$ ipython --no-banner

In [1]: import numpy as np

In [2]: import numpy.linalg as la

In [3]: np.set_printoptions(precision=3, suppress=True, linewidth=160, legacy="1.25")

In [4]: feats = np.load("data.npy")

In [5]: feats
Out[5]: 
array([[-1.,  1.],
       [ 1., -1.]])

In [6]: A2 = np.array([[0, 3], [-3, 0]])

In [7]: Z = np.kron(A2, feats)

In [8]: la.matrix_rank(Z)
Out[8]: 2

In [9]: np.round(la.eigvalsh(feats).min(), 3)
Out[9]: -2.0

In [10]: np.all(la.eigvalsh(feats) > 0)
Out[10]: False

In [11]: A = np.load("x.npy")

In [12]: A
Out[12]: 
array([[0.434, 0.496],
       [0.496, 0.566]])

In [13]: A @ la.pinv(A) @ A
Out[13]: 
array([[0.434, 0.496],
       [0.496, 0.566]])

In [14]: la.lstsq(A[:-1].T, A[-1])[2]
Out[14]: 1

In [15]: round(float(np.trace(la.pinv(A) @ A)), 3)
Out[15]: 1.0

In [16]: np.unique(A.round(6), axis=0).shape
Out[16]: (2, 2)

In [17]: w, V = la.eigh(A)

In [18]: w.round(3) + 0
Out[18]: array([0., 1.])

In [19]: np.round(la.eigvalsh(A @ A), 3) + 0
Out[19]: array([0., 1.])

In [20]: np.unique(w.round(6) + 0, return_counts=True)[1]
Out[20]: array([1, 1])

In [21]: np.abs(V[:, -1]).round(6).argmax()
Out[21]: 1

In [22]: V @ np.diag(w) @ V.T
Out[22]: 
array([[0.434, 0.496],
       [0.496, 0.566]])

In [23]: vec = np.array([2, -3])

In [24]: np.eye(2) - A
Out[24]: 
array([[ 0.566, -0.496],
       [-0.496,  0.434]])

In [25]: A @ A @ vec
Out[25]: array([-0.619, -0.708])

In [26]: rk = la.matrix_rank(A)

In [27]: rk
Out[27]: 1

In [28]: null = la.svd(A)[2][rk:].T

In [29]: null.shape
Out[29]: (2, 1)

In [30]: [int(la.matrix_rank(A[:, :j + 1])) for j in range(2)]
Out[30]: [1, 1]

In [31]: np.allclose(A @ null, 0)
Out[31]: True

In [32]: [int(la.matrix_rank(np.delete(A, i, axis=0))) for i in range(2)]
Out[32]: [1, 1]

In [33]: la.matrix_rank(A.T @ A), la.matrix_rank(A @ A.T)
Out[33]: (1, 1)

In [34]: null @ null.T
Out[34]: 
array([[ 0.566, -0.496],
       [-0.496,  0.434]])

In [35]: null[:, 0] / null[np.abs(null[:, 0]).round(6).argmax(), 0]
Out[35]: array([ 1.   , -0.875])

In [36]: rng = np.random.default_rng(47840)

In [37]: W0 = rng.normal(size=(15, 3))

In [38]: W0 = 5 * W0 / la.norm(W0, axis=1, keepdims=True)

In [39]: W0
Out[39]: 
array([[ 1.099, -2.535,  4.167],
       [-4.278, -2.405, -0.957],
       [-1.2  ,  0.715, -4.801],
       [-2.254,  4.372, -0.899],
       [ 1.23 , -2.952,  3.844],
       [ 4.679, -1.596,  0.747],
       [ 1.198, -3.185,  3.663],
       [ 3.77 , -2.599, -2.008],
       [ 0.587,  0.886,  4.886],
       [-1.976,  1.148,  4.447],
       [-2.9  ,  2.087,  3.497],
       [-0.257,  4.993,  0.087],
       [ 1.902, -4.585,  0.598],
       [ 0.058,  3.439, -3.629],
       [ 1.633, -0.303, -4.716]])

In [40]: Z = W0[[3, 9]].astype(float)

In [41]: for _ in range(3):
    ...:     idx = la.norm(W0[:, None] - Z, axis=-1).argmin(axis=1)
    ...:     Z = np.array([W0[idx == j].mean(axis=0) for j in range(2)])
    ...: 

In [42]: idx
Out[42]: array([1, 1, 0, 0, 1, 1, 1, 0, 1, 1, 1, 0, 1, 0, 0])

In [43]: np.bincount(idx)
Out[43]: array([6, 9])

In [44]: Z[1] - Z[0]
Out[44]: array([-0.121, -3.229,  5.427])

In [45]: Z
Out[45]: 
array([[ 0.292,  1.769, -2.661],
       [ 0.171, -1.46 ,  2.766]])

In [46]: Xc = W0 - W0.mean(axis=0)

In [47]: U, sig, Vt = la.svd(Xc, full_matrices=False)

In [48]: round((sig ** 2).sum() ** 2 / (sig ** 4).sum(), 3)
Out[48]: 2.504

In [49]: sig ** 2 / (sig ** 2).sum()
Out[49]: array([0.495, 0.368, 0.137])

In [50]: np.abs(U[:, 0]).argmax()
Out[50]: 13

In [51]: Xc = W0 - W0.mean(axis=0)

In [52]: V = la.svd(Xc)[2][:2]

In [53]: A2 = Xc - Xc @ V.T @ V

In [54]: np.round(np.cov(Xc @ V.T, rowvar=False), 3) + 0
Out[54]: 
array([[13.034,  0.   ],
       [ 0.   ,  9.687]])

In [55]: A2.std(axis=0)
Out[55]: array([1.473, 1.043, 0.324])

In [56]: (Xc @ V.T).std(axis=0)
Out[56]: array([3.488, 3.007])

In [57]: np.diag(V.T @ V)
Out[57]: array([0.355, 0.676, 0.969])

In [58]: m1 = np.load("w.npy")

In [59]: m1
Out[59]: 
array([[ 0, -4,  5],
       [ 1,  1,  8],
       [ 1, -3,  3],
       [ 1, -8, -2],
       [ 1, -7,  3],
       [ 1, -5,  6],
       [ 2,  0,  6],
       [ 6,  0,  4],
       [10,  1,  6],
       [ 5,  2,  5],
       [ 2, -3,  8],
       [-2, -5, 13],
       [ 3, -1, 13]])

In [60]: A2 = np.c_[m1[:, :1] @ np.array([[-1]]), np.array([3, 1, 1, 1, 1, 0, 0, 0, 1, 1, 1, 1, 3])]

In [61]: A2
Out[61]: 
array([[  0,   3],
       [ -1,   1],
       [ -1,   1],
       [ -1,   1],
       [ -1,   1],
       [ -1,   0],
       [ -2,   0],
       [ -6,   0],
       [-10,   1],
       [ -5,   1],
       [ -2,   1],
       [  2,   1],
       [ -3,   3]])

In [62]: np.round(la.norm(A2 - m1 @ la.lstsq(m1, A2)[0], axis=0), 3) + 0
Out[62]: array([0.   , 3.119])

In [63]: la.matrix_rank(A2)
Out[63]: 2

In [64]: la.matrix_rank(feats, rtol=0.1)
Out[64]: 1

In [65]: vec = np.array([2, -2, -2])

In [66]: y = m1 @ vec

In [67]: y
Out[67]: array([ -2, -16,   2,  22,  10,   0,  -8,   4,   6,  -4,  -6, -20, -18])

In [68]: try:
    ...:     la.solve(m1, y)
    ...: except la.LinAlgError as e:
    ...:     print("failed:", e)
    ...: 
failed: Last 2 dimensions of the array must be square

In [69]: y = y + 0.3 * rng.normal(size=13)

In [70]: y
Out[70]: array([ -1.971, -16.608,   1.454,  22.249,   9.65 ,  -0.242,  -7.993,   3.669,   5.97 ,  -4.365,  -5.472, -19.597, -18.384])

In [71]: b, *_ = la.lstsq(m1, y)

In [72]: np.round(m1.T @ (y - m1 @ b), 3) + 0
Out[72]: array([0., 0., 0.])

In [73]: round(la.norm(y - m1 @ b), 3)
Out[73]: 1.217

In [74]: b
Out[74]: array([ 1.972, -2.013, -2.008])

In [75]: [round(float(la.norm(la.solve(m1.T @ m1 + lam * np.eye(3), m1.T @ y))), 2) for lam in (0, 1, 10, 100)]
Out[75]: [3.46, 3.43, 3.18, 1.9]

In [76]: Xc = m1 - m1.mean(axis=0)

In [77]: V = la.svd(Xc)[2][:1]

In [78]: A2 = Xc - Xc @ V.T @ V

In [79]: A2.std(axis=0)
Out[79]: array([2.732, 1.936, 2.165])

In [80]: la.norm(A2, axis=1).round(6).argmax()
Out[80]: 11

In [81]: (Xc @ V.T).std(axis=0)
Out[81]: array([4.166])

In [82]: arr = -2 * np.eye(4) + np.ones((4, 4))

In [83]: arr
Out[83]: 
array([[-1.,  1.,  1.,  1.],
       [ 1., -1.,  1.,  1.],
       [ 1.,  1., -1.,  1.],
       [ 1.,  1.,  1., -1.]])

In [84]: # equal to its transpose

In [85]: arr - arr[0]
Out[85]: 
array([[ 0.,  0.,  0.,  0.],
       [ 2., -2.,  0.,  0.],
       [ 2.,  0., -2.,  0.],
       [ 2.,  0.,  0., -2.]])

In [86]: np.zeros(4, 4)
---------------------------------------------------------------------------
TypeError                                 Traceback (most recent call last)
Cell In[86], line 1
----> 1 np.zeros(4, 4)

TypeError: Cannot interpret '4' as a data type

In [87]: np.count_nonzero(arr)
Out[87]: 16
